>>> import numpy as np
>>> from numpy import linalg as LA
>>> np.set_printoptions(precision=2, suppress=True, linewidth=100)
>>> def rnd(a):
...     return np.round(a, 2) + 0
... 
>>> A = np.loadtxt("mat.csv", delimiter=",")
>>> print(A)
[[4. 1. 1. 1. 1. 1. 1. 1. 1. 1. 1. 1.]
 [1. 4. 1. 1. 1. 1. 1. 1. 1. 1. 1. 1.]
 [1. 1. 4. 1. 1. 1. 1. 1. 1. 1. 1. 1.]
 [1. 1. 1. 4. 1. 1. 1. 1. 1. 1. 1. 1.]
 [1. 1. 1. 1. 4. 1. 1. 1. 1. 1. 1. 1.]
 [1. 1. 1. 1. 1. 4. 1. 1. 1. 1. 1. 1.]
 [1. 1. 1. 1. 1. 1. 4. 1. 1. 1. 1. 1.]
 [1. 1. 1. 1. 1. 1. 1. 4. 1. 1. 1. 1.]
 [1. 1. 1. 1. 1. 1. 1. 1. 4. 1. 1. 1.]
 [1. 1. 1. 1. 1. 1. 1. 1. 1. 4. 1. 1.]
 [1. 1. 1. 1. 1. 1. 1. 1. 1. 1. 4. 1.]
 [1. 1. 1. 1. 1. 1. 1. 1. 1. 1. 1. 4.]]
>>> x = np.ones(12)
>>> for _ in range(5):
...     x = A @ x
...     x /= LA.norm(x)
...     print(round(x @ A @ x, 2))
... 
15.0
15.0
15.0
15.0
15.0
>>> print(rnd(x))
[0.29 0.29 0.29 0.29 0.29 0.29 0.29 0.29 0.29 0.29 0.29 0.29]
>>> print(rnd(LA.eigvalsh(A)[-1]))
15.0
>>> print(A @ (-1.0) ** np.arange(12))
[ 3. -3.  3. -3.  3. -3.  3. -3.  3. -3.  3. -3.]
>>> print(np.allclose(A @ A.T, A.T @ A))
True
>>> W0 = np.loadtxt("x.csv", delimiter=",")
>>> print(W0)
[[ 0. -1.  2. -2.  0.  0.  0.]
 [ 0.  0. -2. -1.  2. -2.  0.]
 [ 0.  0.  0.  0.  2.  0. -2.]
 [ 0.  0.  0.  0.  0.  2.  1.]
 [ 0.  0.  0.  0.  0. -2. -1.]
 [ 0.  0.  0.  0.  0.  0.  2.]
 [ 0.  0.  0.  0.  0.  0.  0.]]
>>> print(rnd(LA.norm(W0, 2) / LA.norm(W0)))
0.68
>>> print([round(float(x), 2) for x in LA.svd(W0, compute_uv=False)[:3]])
[4.5, 3.14, 2.74]
